% python3 -q
>>> import numpy as np
>>> np.set_printoptions(precision=3, suppress=True, linewidth=120)
>>> J = np.array([[-3, 2, -3, 2, -3, 2],
...     [3, -3, 3, -3, 3, -3],
...     [-1, 1, -1, 1, -1, 1],
...     [-3, 2, -3, 2, -3, 2],
...     [3, -3, 3, -3, 3, -3],
...     [-1, 1, -1, 1, -1, 1]])
>>> M2 = np.array([[-1, -3], [-3, 0], [2, 0], [3, -2], [-3, -3], [2, -1]])
>>> np.linalg.matrix_rank(np.vstack([J, M2.T]))
np.int64(4)
>>> np.einsum("ij,ij->i", J, J)
array([39, 54,  6, 39, 54,  6])
>>> np.einsum("ik,kj->ji", J, M2)
array([[ 10, -12,   4,  10, -12,   4],
       [ 12,  -9,   3,  12,  -9,   3]])
>>> np.linalg.matrix_rank(J @ M2)
np.int64(2)
>>> r = np.linalg.matrix_rank(J)
>>> r
np.int64(2)
>>> N = np.linalg.svd(J)[2][r:].T
>>> [int(np.linalg.matrix_rank(J[:i])) for i in range(1, len(J) + 1)]
[1, 2, 2, 2, 2, 2]
>>> [int(np.linalg.matrix_rank(np.delete(J, i, axis=0))) for i in range(6)]
[2, 2, 2, 2, 2, 2]
>>> np.round(J @ N, 3) + 0
array([[0., 0., 0., 0.],
       [0., 0., 0., 0.],
       [0., 0., 0., 0.],
       [0., 0., 0., 0.],
       [0., 0., 0., 0.],
       [0., 0., 0., 0.]])
>>> np.allclose(J @ N, 0)
True
>>> np.linalg.matrix_rank(J.T @ J), np.linalg.matrix_rank(J @ J.T)
(np.int64(2), np.int64(2))
>>> U, sig, vt = np.linalg.svd(J)
>>> np.argmax(sig[:-1] / (sig[1:] + 1e-6)) + 1
np.int64(2)
>>> M2 = U[:, :2] @ np.diag(sig[:2]) @ vt[:2]
>>> np.round(np.abs(J - M2).max(), 3)
np.float64(0.0)
>>> np.linalg.matrix_rank(J, rtol=0.05)
np.int64(2)
>>> r0, v = J[1], J[0]
>>> r0 @ r0
np.int64(54)
>>> pr = (r0 @ v) / (r0 @ r0) * r0
>>> (v - pr) @ r0
np.float64(0.0)
>>> round(float(np.linalg.norm(r0 + v) ** 2 + np.linalg.norm(r0 - v) ** 2), 3)
186.0
>>> pr
array([-2.5,  2.5, -2.5,  2.5, -2.5,  2.5])
>>> np.linalg.matrix_rank(np.outer(r0, v))
np.int64(1)
>>> feats = np.loadtxt("a.csv", delimiter=",")
>>> feats
array([[  8.421,  10.728,   2.493,  -3.148],
       [  8.57 ,  13.159,  -1.091,   3.456],
       [ -2.89 ,  -2.923,   2.569,  11.843],
       [ -7.501,  -3.762,   3.138,   1.757],
       [ 20.303,  -7.145,  -2.874,  -5.971],
       [ -0.134,  -9.234,  -5.631,  15.929],
       [-17.208,   8.884, -10.491,   8.174],
       [  9.424,  13.258,  -8.718,  -7.961],
       [ -9.817,   4.357,  -1.553,   1.041],
       [ -4.15 ,  -7.483,   1.746,  -7.077],
       [ -3.608,   9.406,   3.757,  11.227],
       [  3.105,  13.956,  -0.462,  -9.79 ],
       [  8.373,  -0.471, -11.321, -10.952],
       [ -9.356,   9.545,  -4.41 , -11.648],
       [ 13.481,  -3.384,   5.106,  19.153],
       [  2.235,  -3.332,  10.645,  -4.707],
       [ -5.042,  -4.232,   6.253,  -2.851]])
>>> D = np.linalg.norm(feats[:, None] - feats[None], axis=-1)
>>> np.unravel_index(D.round(6).argmax(), D.shape)
(np.int64(4), np.int64(6))
>>> np.flatnonzero(D[10] < D.mean() / 2)
array([10])
>>> D.shape
(17, 17)
>>> D.mean(axis=1).argmax()
np.int64(14)
>>> (D + 1e9 * np.eye(17)).round(6).argmin(axis=1)
array([ 1,  0,  3, 16, 12,  2,  8, 11,  3, 16,  2,  0,  7, 11,  2, 16,  3])
>>> ang = np.radians(60)
>>> Rm = np.eye(4)
>>> Rm[2, 2] = Rm[3, 3] = np.cos(ang)
>>> Rm[2, 3], Rm[3, 2] = -np.sin(ang), np.sin(ang)
>>> Rm
array([[ 1.   ,  0.   ,  0.   ,  0.   ],
       [ 0.   ,  1.   ,  0.   ,  0.   ],
       [ 0.   ,  0.   ,  0.5  , -0.866],
       [ 0.   ,  0.   ,  0.866,  0.5  ]])
>>> M2 = feats @ Rm.T
>>> round(np.linalg.det(Rm), 3), np.trace(Rm)
(np.float64(1.0), np.float64(3.0))
>>> np.allclose(feats @ feats.T, M2 @ M2.T)
True
>>> K = np.loadtxt("out3.csv", delimiter=",")
>>> K
array([[ 0.,  0.,  1.],
       [-1., -3.,  1.],
       [ 1.,  3., -2.]])
>>> np.allclose(K[:-1].T @ np.linalg.lstsq(K[:-1].T, K[-1])[0], K[-1])
True
>>> round(np.trace(np.linalg.pinv(K) @ K), 3)
np.float64(2.0)
>>> np.unique(K.round(6), axis=0).shape
(3, 3)
>>> np.round(K @ np.linalg.pinv(K) @ K, 3) + 0
array([[ 0.,  0.,  1.],
       [-1., -3.,  1.],
       [ 1.,  3., -2.]])
>>> np.linalg.lstsq(K[:-1].T, K[-1])[2]
np.int32(2)
>>> U, sig, vt = np.linalg.svd(K)
>>> evecs = vt[:(sig > 1e-8).sum()]
>>> rng = np.random.default_rng(794)
>>> x0 = K[0] + 2 * K[1] + rng.integers(2) * np.eye(3)[1]
>>> x0
array([-2., -5.,  3.])
>>> np.round(evecs.T @ evecs, 3) + 0
array([[0.1, 0.3, 0. ],
       [0.3, 0.9, 0. ],
       [0. , 0. , 1. ]])
>>> round(float(np.linalg.norm(x0 - evecs.T @ evecs @ x0)), 3)
0.316
>>> np.linalg.matrix_rank(np.vstack([K, x0]))
np.int64(3)
>>> M = np.array([[3, 3, 5, 5], [1, 1, 3, 3], [1, 1, 3, 3], [3, 3, 5, 5], [1, 1, 3, 3]])
>>> M2 = M[0, 0] * M[1:] - np.outer(M[1:, 0], M[0])
>>> M2
array([[0, 0, 4, 4],
       [0, 0, 4, 4],
       [0, 0, 0, 0],
       [0, 0, 4, 4]])
>>> M[:, 0] / M[0, 0]
array([1.   , 0.333, 0.333, 1.   , 0.333])
>>> np.linalg.matrix_rank(M2), np.linalg.matrix_rank(M)
(np.int64(1), np.int64(2))
>>> np.flatnonzero(~M2.round(6).any(axis=1))
array([2])
>>> labels = rng.integers(0, 3, 4)
>>> X = (labels[:, None] == labels) * -3 + np.eye(4)
>>> X
array([[-2., -3.,  0.,  0.],
       [-3., -2.,  0.,  0.],
       [ 0.,  0., -2.,  0.],
       [ 0.,  0.,  0., -2.]])
>>> cen = (feats - feats.mean(axis=0)) / feats.std(axis=0)
>>> np.argwhere(np.abs(cen) > 2)
array([[4, 0]])
>>> cen.std(axis=0)
array([1., 1., 1., 1.])
>>> c = np.linalg.lstsq(np.delete(cen, 3, axis=1), cen[:, 3])[0]
>>> c
array([-0.128, -0.209,  0.136])
>>> G = X.T @ X
>>> np.linalg.matrix_rank(G)
np.int64(4)
>>> (X @ X.T).shape
(4, 4)
>>> np.trace(G), (X ** 2).sum()
(np.float64(34.0), np.float64(34.0))
>>> G
array([[13., 12.,  0.,  0.],
       [12., 13.,  0.,  0.],
       [ 0.,  0.,  4.,  0.],
       [ 0.,  0.,  0.,  4.]])
>>> np.allclose(G, G.T)
True
>>> np.linalg.svd(X, compute_uv=False) ** 2
array([25.,  4.,  4.,  1.])
>>> M2 = X + rng.integers(-2, 3, (4, 1)) @ rng.integers(-2, 3, (1, 4))
>>> M2
array([[-2.,  1., -2.,  4.],
       [-3., -2.,  0.,  0.],
       [ 0.,  4., -4.,  4.],
       [ 0.,  2., -1.,  0.]])
>>> M2 - X
array([[ 0.,  4., -2.,  4.],
       [ 0.,  0.,  0.,  0.],
       [ 0.,  4., -2.,  4.],
       [ 0.,  2., -1.,  2.]])
>>> np.abs(M2 - X).sum(axis=1)
array([10.,  0., 10.,  5.])
>>> np.round(np.linalg.svd(M2 - X, compute_uv=False), 3) + 0
array([9., 0., 0., 0.])
>>> Q, evecs = np.linalg.qr(X[:, :2])[0], np.linalg.qr(X[:, 2:])[0]
>>> sig = np.linalg.svd(Q.T @ evecs, compute_uv=False)
>>> (sig > 0.9).sum()
np.int64(0)
>>> M2 = np.linalg.inv(X)
>>> round(np.linalg.slogdet(X)[0], 3)
np.float64(-1.0)
>>> (np.abs(M2) > 1e-9).astype(int)
array([[1, 1, 0, 0],
       [1, 1, 0, 0],
       [0, 0, 1, 0],
       [0, 0, 0, 1]])
>>> M2
array([[ 0.4, -0.6, -0. , -0. ],
       [-0.6,  0.4, -0. , -0. ],
       [-0. , -0. , -0.5, -0. ],
       [-0. , -0. , -0. , -0.5]])
>>> mat = np.load("data.npy")
>>> mat
array([[ 2,  2,  0, -2,  0],
       [ 0,  5,  5,  1, -1],
       [ 0,  0, -2,  4, -5],
       [ 0,  0,  0, -2, -4],
       [ 0,  0,  0,  0, -2]])
>>> G = mat.T @ mat
>>> np.diag(G)
array([ 4, 29, 29, 25, 46])
>>> np.linalg.matrix_rank(G)
np.int64(5)
>>> G
array([[  4,   4,   0,  -4,   0],
       [  4,  29,  25,   1,  -5],
       [  0,  25,  29,  -3,   5],
       [ -4,   1,  -3,  25, -13],
       [  0,  -5,   5, -13,  46]])
>>> Q, Rm = np.linalg.qr(mat)
>>> Rm
array([[ 2.,  2.,  0., -2.,  0.],
       [ 0.,  5.,  5.,  1., -1.],
       [ 0.,  0., -2.,  4., -5.],
       [ 0.,  0.,  0., -2., -4.],
       [ 0.,  0.,  0.,  0., -2.]])
>>> Q @ Rm
array([[ 2.,  2.,  0., -2.,  0.],
       [ 0.,  5.,  5.,  1., -1.],
       [ 0.,  0., -2.,  4., -5.],
       [ 0.,  0.,  0., -2., -4.],
       [ 0.,  0.,  0.,  0., -2.]])
>>> Q.T @ Q
array([[1., 0., 0., 0., 0.],
       [0., 1., 0., 0., 0.],
       [0., 0., 1., 0., 0.],
       [0., 0., 0., 1., 0.],
       [0., 0., 0., 0., 1.]])
>>> Q
array([[ 1.,  0.,  0.,  0.,  0.],
       [-0.,  1.,  0.,  0.,  0.],
       [-0., -0.,  1.,  0.,  0.],
       [-0., -0., -0.,  1.,  0.],
       [-0., -0., -0., -0.,  1.]])
>>> np.linalg.cond(mat) > 100
np.False_
>>> np.abs(np.linalg.svd(mat)[2][-1])
array([0.682, 0.525, 0.48 , 0.154, 0.066])
>>> np.argsort(-np.linalg.norm(mat, axis=0).round(6), kind="stable")[:3]
array([4, 1, 2])
>>> np.linalg.matrix_rank(mat, rtol=0.1)
np.int64(4)
>>> round(np.log10(np.linalg.cond(mat)))
2
>>> np.round(np.linalg.norm(mat, 2) / np.linalg.norm(mat), 3)
np.float64(0.641)
>>> mat @ mat
array([[  4,  14,  10,   2,   6],
       [  0,  25,  15,  23, -32],
       [  0,   0,   4, -16,   4],
       [  0,   0,   0,   4,  16],
       [  0,   0,   0,   0,   4]])
>>> (mat - mat.T) / 2
array([[ 0. ,  1. ,  0. , -1. ,  0. ],
       [-1. ,  0. ,  2.5,  0.5, -0.5],
       [ 0. , -2.5,  0. ,  2. , -2.5],
       [ 1. , -0.5, -2. ,  0. , -2. ],
       [ 0. ,  0.5,  2.5,  2. ,  0. ]])
>>> np.linalg.matrix_power(mat, 3)
array([[   8,   78,   50,   42,  -84],
       [   0,  125,   95,   39, -128],
       [   0,    0,   -8,   48,   36],
       [   0,    0,    0,   -8,  -48],
       [   0,    0,    0,    0,   -8]])
>>> np.sort(np.abs(np.linalg.eigvals(mat)))
array([2., 2., 2., 2., 5.])
>>> np.allclose(mat, mat.T)
False
>>> np.allclose(mat @ mat.T, mat.T @ mat)
False
>>> (mat + mat.T) / 2
array([[ 2. ,  1. ,  0. , -1. ,  0. ],
       [ 1. ,  5. ,  2.5,  0.5, -0.5],
       [ 0. ,  2.5, -2. ,  2. , -2.5],
       [-1. ,  0.5,  2. , -2. , -2. ],
       [ 0. , -0.5, -2.5, -2. , -2. ]])
>>> round(np.linalg.det(mat), 3)
np.float64(-80.0)
>>> x0 = np.array([3, 3, 2, 0])
>>> y = feats @ x0
>>> np.round(np.linalg.pinv(feats) @ feats, 3) + 0
array([[1., 0., 0., 0.],
       [0., 1., 0., 0.],
       [0., 0., 1., 0.],
       [0., 0., 0., 1.]])
>>> y = y + 0.1 * rng.normal(size=17)
>>> y
array([ 62.416,  63.084, -12.256, -27.528,  33.931, -39.239, -46.061,  50.382, -19.553, -31.468,  24.947,  50.097,
         1.024,  -8.61 ,  40.49 ,  17.934, -15.41 ])
>>> c, *_ = np.linalg.lstsq(feats, y)
>>> round(float(np.linalg.norm(y - feats @ c)), 3)
0.37
>>> [round(float(np.linalg.norm(np.linalg.solve(feats.T @ feats + lam * np.eye(4), feats.T @ y))), 2) for lam in (0, 1, 10, 100)]
[4.69, 4.68, 4.63, 4.2]
>>> arr = np.load("run7.npy")
>>> arr
array([[-2.,  0., -2.,  0.,  0.],
       [ 2.,  1.,  1.,  0.,  0.],
       [ 1.,  1., -2.,  0.,  0.],
       [ 0.,  0.,  0., -2., -2.],
       [ 0.,  0.,  0.,  2., -2.]])
>>> P = np.triu(np.array([[2, 0, 0, 3, 2],
...     [2, 2, 3, 2, 3],
...     [-1, -1, -3, -2, 3],
...     [0, 3, 0, 0, -1],
...     [2, -2, 0, -3, 2]]), 1) + np.eye(5)
>>> M2 = P @ arr @ np.linalg.inv(P)
>>> round(np.linalg.det(M2), 3)
np.float64(32.0)
>>> np.linalg.matrix_rank(M2)
np.int64(5)
>>> np.linalg.norm(arr, axis=1).argmax()
np.int64(0)
>>> np.round(np.linalg.norm(arr[1], 1), 3), round(float(np.linalg.norm(arr[1], np.inf)), 3)
(np.float64(4.0), 2.0)
>>> np.round(np.linalg.norm(arr) ** 2 / np.linalg.norm(arr, 2) ** 2, 3)
np.float64(2.728)
>>> round(np.linalg.norm(arr, 2), 3)
np.float64(3.633)
>>> np.allclose(arr @ arr.T, arr.T @ arr)
False
>>> (arr + arr.T) / 2
array([[-2. ,  1. , -0.5,  0. ,  0. ],
       [ 1. ,  1. ,  1. ,  0. ,  0. ],
       [-0.5,  1. , -2. ,  0. ,  0. ],
       [ 0. ,  0. ,  0. , -2. ,  0. ],
       [ 0. ,  0. ,  0. ,  0. , -2. ]])
>>> np.allclose(arr, arr.T)
False
>>> np.sort(np.abs(np.linalg.eigvals(arr)))
array([0.893, 2.116, 2.116, 2.828, 2.828])
>>> arr @ arr
array([[ 2., -2.,  8.,  0.,  0.],
       [-1.,  2., -5.,  0.,  0.],
       [-2., -1.,  3.,  0.,  0.],
       [ 0.,  0.,  0.,  0.,  8.],
       [ 0.,  0.,  0., -8.,  0.]])
>>> x0 = np.array([1, 3, -1, 0, -2])
>>> y = arr @ x0
>>> c, lr = np.zeros(5), 1 / np.linalg.norm(arr, 2) ** 2
>>> for i in range(200):
...     c -= lr * arr.T @ (arr @ c - y)
...     if i % 50 == 0: print(i, round(np.linalg.norm(arr @ c - y), 3))
... 
0 4.193
50 0.391
100 0.194
150 0.097
>>> round(float(np.linalg.cond(arr)), 3)
8.489
>>> c.round(3) + 0
array([ 1.048,  2.902, -1.033,  0.   , -2.   ])
>>> W0 = np.load("x.npy")
>>> W0
array([[-8.334,  8.554,  3.027,  2.543],
       [ 1.12 , -1.94 , -3.122, -2.839],
       [ 1.47 , -1.464, -4.155, -3.291],
       [ 0.248, -2.838, -4.125, -5.7  ],
       [-6.234, 10.227,  7.267,  4.341],
       [-7.159, 10.232,  4.742,  4.098],
       [-7.794, 10.112,  3.794,  3.67 ],
       [-8.925,  8.737,  3.663,  4.158],
       [ 1.024, -4.059, -4.524, -5.768],
       [-7.776,  8.343,  3.867,  4.489],
       [-1.143, -3.218, -2.683, -5.172],
       [-9.782,  9.128,  3.457,  4.213],
       [-6.952,  8.617,  4.977,  3.462],
       [-9.619,  9.709,  4.743,  3.309],
       [ 1.976, -0.694, -2.908, -5.345],
       [-7.773,  8.611,  2.695,  1.338],
       [ 1.321, -1.623, -3.781, -6.222],
       [-6.619, 10.274,  5.418,  4.702],
       [ 0.842, -1.553, -4.308, -3.316],
       [ 0.968, -2.222, -3.754, -4.775],
       [-8.915,  9.389,  5.998,  3.775],
       [-8.649,  7.855,  3.783,  1.769],
       [ 1.393, -3.253, -4.85 , -2.83 ],
       [-7.594, 10.342,  4.287,  5.24 ],
       [-7.955,  8.358,  4.002,  2.765],
       [-7.732,  9.209,  5.869,  1.021],
       [-7.564,  8.82 ,  3.927,  4.331]])
>>> ang = np.radians(45)
>>> Rm = np.eye(4)
>>> Rm[0, 0] = Rm[3, 3] = np.cos(ang)
>>> Rm[0, 3], Rm[3, 0] = -np.sin(ang), np.sin(ang)
>>> Rm
array([[ 0.707,  0.   ,  0.   , -0.707],
       [ 0.   ,  1.   ,  0.   ,  0.   ],
       [ 0.   ,  0.   ,  1.   ,  0.   ],
       [ 0.707,  0.   ,  0.   ,  0.707]])
>>> M2 = W0 @ Rm.T
>>> np.linalg.svd(W0, compute_uv=False), np.linalg.svd(M2, compute_uv=False)
(array([57.485, 14.959,  5.539,  4.626]), array([57.485, 14.959,  5.539,  4.626]))
>>> np.allclose(W0 @ W0.T, M2 @ M2.T)
True
